$ python -q
>>> import numpy as np
>>> np.set_printoptions(precision=3, suppress=True, linewidth=120)
>>> X = np.loadtxt("a.csv", delimiter=",")
>>> X
array([[-0.7,  1. ,  0.5],
       [ 0.6, -1.2,  5.5],
       [ 0.2,  1.9, -1. ],
       [-2. ,  0.5, -7.5],
       [-0.3, -0.1, -2. ],
       [ 1.1, -1.1,  2. ],
       [ 0. ,  1.5,  4. ],
       [-1.1, -0.2,  1.5]])
>>> hat = X @ np.linalg.solve(X.T @ X, X.T)
>>> print(round(np.trace(hat), 3))
3.0
>>> np.round((np.eye(8) - hat) @ X, 3) + 0
array([[0., 0., 0.],
       [0., 0., 0.],
       [0., 0., 0.],
       [0., 0., 0.],
       [0., 0., 0.],
       [0., 0., 0.],
       [0., 0., 0.],
       [0., 0., 0.]])
>>> C2 = X.T @ X
>>> C2
array([[  7.4 ,  -3.  ,  18.9 ],
       [ -3.  ,   9.81,  -8.05],
       [ 18.9 ,  -8.05, 114.  ]])
>>> np.trace(C2), (X ** 2).sum()
(np.float64(131.21), np.float64(131.21))
>>> np.allclose(C2, C2.T)
True
>>> np.linalg.eigvalsh(C2)[::-1]
array([117.911,   9.612,   3.687])
>>> np.linalg.matrix_rank(C2)
np.int64(3)
>>> np.diag(C2)
array([  7.4 ,   9.81, 114.  ])
>>> O, V = np.linalg.qr(X[:, :2])[0], np.linalg.qr(X[:, 2:])[0]
>>> sv = np.linalg.svd(O.T @ V, compute_uv=False)
>>> round(float(np.linalg.norm(O @ O.T - V @ V.T, 2)), 3)
1.0
>>> np.degrees(np.arccos(sv.clip(0, 1)))
array([49.395])
>>> x = np.array([2, -2, 0])
>>> target = X @ x
>>> target
array([-3.4,  3.6, -3.4, -5. , -0.4,  4.4, -3. , -1.8])
>>> try:
...     np.linalg.solve(X, target)
... except np.linalg.LinAlgError as e:
...     print(e)
... 
Last 2 dimensions of the array must be square
>>> rng = np.random.default_rng(4831)
>>> target = target + 0.02 * rng.normal(size=8)
>>> target
array([-3.413,  3.612, -3.4  , -4.991, -0.386,  4.445, -3.01 , -1.828])
>>> c, *_ = np.linalg.lstsq(X, target)
>>> print(np.round(np.linalg.norm(target - X @ c), 3))
0.041
>>> print(c.round())
[ 2. -2. -0.]
>>> [round(float(np.linalg.norm(np.linalg.solve(X.T @ X + lam * np.eye(3), X.T @ target))), 2) for lam in (0, 1, 10, 100)]
[2.84, 2.51, 1.34, 0.35]
>>> print(np.round(X.T @ (target - X @ c), 3) + 0)
[0. 0. 0.]
